In [1]: import numpy as np

In [2]: from numpy import linalg as LA

In [3]: np.set_printoptions(suppress=True, linewidth=200)

In [4]: def tidy(a):
   ...:     return np.round(a, 4) + 0
   ...: 

In [5]: A = np.load("mat.npy")

In [6]: print(A)
[[ 1 -3  0]
 [ 0  2 -2]
 [ 1  1 -1]]

In [7]: f = np.array([6, -3, -6])

In [8]: Y = A + np.outer(f, np.eye(3)[0])

In [9]: print(tidy(LA.det(Y) / LA.det(A)), tidy(1 + LA.solve(A, f)[0]))
-3.5 -3.5

In [10]: print(LA.matrix_rank(Y - A))
1

In [11]: print(np.kron(np.eye(2, dtype=int), A))
[[ 1 -3  0  0  0  0]
 [ 0  2 -2  0  0  0]
 [ 1  1 -1  0  0  0]
 [ 0  0  0  1 -3  0]
 [ 0  0  0  0  2 -2]
 [ 0  0  0  1  1 -1]]

In [12]: print(tidy(LA.eigvals(A).sum().real))
2.0

In [13]: print(tidy(np.poly(A)))
[ 1. -2.  1. -6.]

In [14]: print(tidy(LA.det(A[::-1])))
-6.0

In [15]: t3 = np.stack([A, 3 * A, A[::-1]])

In [16]: print(LA.matrix_rank(t3.reshape(3, -1)))
2

In [17]: print((t3 @ A.T).shape)
(3, 3, 3)

In [18]: print(LA.matrix_rank(t3))
[3 3 3]

In [19]: vec = np.array([1, -3, 3])

In [20]: print(A @ np.eye(3)[0])
[1. 0. 1.]

In [21]: print((A * vec).sum(axis=1))
[ 10 -12  -5]

In [22]: print(np.einsum("ij,j->i", A, vec))
[ 10 -12  -5]

In [23]: print((A @ vec).argmax())
0

In [24]: hat = np.triu(np.array([[1, 0, 1], [1, 2, 2], [2, 0, 1]]), 1) + np.eye(3)

In [25]: Y = hat @ A @ LA.inv(hat)

In [26]: print(np.trace(Y), np.trace(A))
2.0 2

In [27]: print(tidy(np.poly(Y)))
[ 1. -2.  1. -6.]
